$ python3 -q
>>> import numpy as np
>>> np.set_printoptions(suppress=True, linewidth=160)
>>> rng = np.random.default_rng(144868)
>>> J = np.triu(rng.random((5, 5)) < 0.5, 1).astype(int)
>>> J = J + J.T
>>> print(J)
[[0 0 1 0 1]
 [0 0 1 1 1]
 [1 1 0 1 1]
 [0 1 1 0 1]
 [1 1 1 1 0]]
>>> # equal to its transpose
>>> x0 = np.array([-8, -4, -2, 5, -1])
>>> y = J @ x0
>>> coef, lr = np.zeros(5), 1 / np.linalg.norm(J, 2) ** 2
>>> for i in range(15):
...     coef -= lr * J.T @ (J @ coef - y)
...     if i % 5 == 0: print(i, round(np.linalg.norm(J @ coef - y), 3))
... 
0 7.181
5 4.381
10 3.159
>>> round(np.linalg.cond(J), 3)
np.float64(9.285)
>>> np.trace(J @ J @ J) // 6
np.int64(5)
>>> J.sum(axis=0)
array([2, 3, 4, 3, 4])
>>> Lm = np.diag(J.sum(axis=1)) - J
>>> np.linalg.matrix_rank(Lm)
np.int64(4)
>>> B = np.array([[2, 9, 9], [0, -6, -2]])
>>> basis = np.kron(B, J)
>>> print(basis)
[[ 0  0  2  0  2  0  0  9  0  9  0  0  9  0  9]
 [ 0  0  2  2  2  0  0  9  9  9  0  0  9  9  9]
 [ 2  2  0  2  2  9  9  0  9  9  9  9  0  9  9]
 [ 0  2  2  0  2  0  9  9  0  9  0  9  9  0  9]
 [ 2  2  2  2  0  9  9  9  9  0  9  9  9  9  0]
 [ 0  0  0  0  0  0  0 -6  0 -6  0  0 -2  0 -2]
 [ 0  0  0  0  0  0  0 -6 -6 -6  0  0 -2 -2 -2]
 [ 0  0  0  0  0 -6 -6  0 -6 -6 -2 -2  0 -2 -2]
 [ 0  0  0  0  0  0 -6 -6  0 -6  0 -2 -2  0 -2]
 [ 0  0  0  0  0 -6 -6 -6 -6  0 -2 -2 -2 -2  0]]
>>> K = np.loadtxt("x.csv", delimiter=",")
>>> K
array([[-0.7, -1.8, -0.7,  0. ,  1.3],
       [ 0.9, -0.3,  0. , -0.5, -0.6],
       [-1. , -1. , -0.4,  0.6,  1.3]])
>>> B = K + rng.integers(-2, 3, (3, 2)) @ rng.integers(-2, 3, (2, 5))
>>> B
array([[ 2.3,  1.2, -0.7,  0. ,  5.3],
       [-2.1, -3.3,  0. , -0.5, -4.6],
       [-5. , -6. , -0.4, -0.4, -4.7]])
>>> np.round(np.linalg.svd(B - K, compute_uv=False), 3) + 0
array([12.054,  0.838,  0.   ])
>>> B = K / np.sqrt((K ** 2).mean(axis=1, keepdims=True))
>>> np.round(np.linalg.norm(B, axis=1), 3)
array([2.236, 2.236, 2.236])
>>> np.linalg.matrix_rank(B) == np.linalg.matrix_rank(K)
np.True_
>>> np.round(K - K.mean(axis=1, keepdims=True), 3)
array([[-0.32, -1.42, -0.32,  0.38,  1.68],
       [ 1.  , -0.2 ,  0.1 , -0.4 , -0.5 ],
       [-0.9 , -0.9 , -0.3 ,  0.7 ,  1.4 ]])
>>> th = np.radians(45)
>>> R = np.eye(5)
>>> R[3, 3] = R[1, 1] = np.cos(th)
>>> R[3, 1], R[1, 3] = -np.sin(th), np.sin(th)
>>> R.round(3)
array([[ 1.   ,  0.   ,  0.   ,  0.   ,  0.   ],
       [ 0.   ,  0.707,  0.   ,  0.707,  0.   ],
       [ 0.   ,  0.   ,  1.   ,  0.   ,  0.   ],
       [ 0.   , -0.707,  0.   ,  0.707,  0.   ],
       [ 0.   ,  0.   ,  0.   ,  0.   ,  1.   ]])
>>> B = K @ R.T
>>> B.round(3)
array([[-0.7  , -1.273, -0.7  ,  1.273,  1.3  ],
       [ 0.9  , -0.566,  0.   , -0.141, -0.6  ],
       [-1.   , -0.283, -0.4  ,  1.131,  1.3  ]])
>>> np.allclose(K @ K.T, B @ B.T)
True
>>> np.allclose(np.linalg.norm(K, axis=1), np.linalg.norm(B, axis=1))
True
>>> round(np.linalg.det(R), 3), np.round(np.trace(R), 3)
(np.float64(1.0), np.float64(4.414))
>>> B = np.array([[3, -2, 0], [-3, -2, -3]])
>>> basis = np.kron(B, K)
>>> print(np.linalg.matrix_rank(basis))
6
>>> np.round(np.linalg.norm(basis, 2), 3), round(np.linalg.norm(B, 2) * np.linalg.norm(K, 2), 3)
(np.float64(15.542), np.float64(15.542))
>>> basis.shape
(6, 15)
>>> feats = np.loadtxt("data.csv", delimiter=",")
>>> feats
array([[-0.874, -1.412, -1.298, -0.203,  0.289],
       [-0.3  ,  1.6  ,  1.   ,  0.4  ,  0.6  ],
       [-0.2  ,  1.4  ,  2.2  , -1.3  , -0.4  ],
       [-0.9  , -1.4  , -1.3  , -0.2  ,  0.3  ]])
>>> def softmax(z):
...     e = np.exp(z - z.max(axis=-1, keepdims=True))
...     return e / e.sum(axis=-1, keepdims=True)
... 
>>> np.round(softmax(J[2] + 3), 3)
array([0.229, 0.229, 0.084, 0.229, 0.229])
>>> scores = J @ J.T / np.sqrt(5)
>>> print(np.round(softmax(scores + np.triu(np.full(scores.shape, -np.inf), 1)), 3))
[[1.    0.    0.    0.    0.   ]
 [0.39  0.61  0.    0.    0.   ]
 [0.157 0.245 0.599 0.    0.   ]
 [0.219 0.219 0.219 0.343 0.   ]
 [0.096 0.15  0.235 0.15  0.368]]
>>> Uu, sv, vt = np.linalg.svd(feats)
>>> np.argmax(sv[:-1] / (sv[1:] + 1e-6)) + 1
np.int64(3)
>>> B = Uu[:, :3] @ np.diag(sv[:3]) @ vt[:3]
>>> np.linalg.matrix_rank(feats, rtol=0.05)
np.int64(3)
>>> round(float(np.linalg.norm(feats - B, 2)), 3), round(float(sv[3]), 3)
(0.005, 0.005)
>>> feats @ feats
Traceback (most recent call last):
  File "<python-input-54>", line 1, in <module>
    feats @ feats
    ~~~~~~^~~~~~~
ValueError: matmul: Input operand 1 has a mismatch in its core dimension 0, with gufunc signature (n?,k),(k,m?)->(n?,m?) (size 4 is different from 5)
>>> cov = feats.T @ feats
>>> np.round(np.linalg.svd(feats, compute_uv=False) ** 2, 3) + 0
array([17.802,  2.701,  1.514,  0.   ])
>>> np.allclose(cov, cov.T)
True
>>> (feats @ feats.T).shape
(4, 4)
>>> round(np.trace(cov), 3), round((feats ** 2).sum(), 3)
(np.float64(22.017), np.float64(22.017))
>>> np.linalg.matrix_rank(feats, rtol=0.1)
np.int64(3)
>>> print(np.round(np.linalg.norm(feats, 2) / np.linalg.norm(feats), 3))
0.899
>>> print([round(float(x), 3) for x in np.linalg.svd(feats, compute_uv=False)[:3]])
[4.219, 1.644, 1.23]
>>> B = np.array([[7, 9, 8], [3, 3, 6], [1, 3, 5]])
>>> F = B + B.T
>>> F
array([[14, 12,  9],
       [12,  6,  9],
       [ 9,  9, 10]])
>>> # equal to its transpose
>>> np.all(np.linalg.eigvalsh(F) > 0)
np.False_
>>> try:
...     np.linalg.cholesky(F)
... except np.linalg.LinAlgError as e:
...     print(e)
... 
Matrix is not positive definite
>>> cov = F.T @ F
>>> np.allclose(cov, cov.T)
True
>>> np.round(np.linalg.svd(F, compute_uv=False) ** 2, 3)
array([925.676,  10.445,   7.879])
>>> (F @ F.T).shape
(3, 3)
>>> B = F / np.linalg.norm(F, axis=1, keepdims=True)
>>> cov = B @ B.T
>>> (cov - 2 * np.eye(3)).round(6).argmax(axis=1)
array([2, 0, 0])
>>> np.round(np.degrees(np.arccos(np.clip(cov[0, 1], -1, 1))), 3)
np.float64(14.448)
>>> np.argwhere(np.triu(np.abs(cov) > 0.95, 1))
array([[0, 1],
       [0, 2],
       [1, 2]])
>>> (np.abs(cov) > 0.9).astype(int)
array([[1, 1, 1],
       [1, 1, 1],
       [1, 1, 1]])
>>> np.round(np.linalg.norm(B, axis=1), 3)
array([1., 1., 1.])
>>> cov[0].round(3)
array([1.   , 0.968, 0.976])
>>> cov.round(3)
array([[1.   , 0.968, 0.976],
       [0.968, 1.   , 0.964],
       [0.976, 0.964, 1.   ]])
>>> idx = rng.permutation(3)
>>> idx
array([2, 0, 1])
>>> B = cov[idx][:, idx]
>>> np.trace(B)
np.float64(3.0)
>>> round(np.linalg.det(B), 3), round(np.linalg.det(cov[idx]), 3)
(np.float64(0.003), np.float64(0.003))
>>> B.round(3)
array([[1.   , 0.976, 0.964],
       [0.976, 1.   , 0.968],
       [0.964, 0.968, 1.   ]])
>>> np.allclose(B, cov)
False
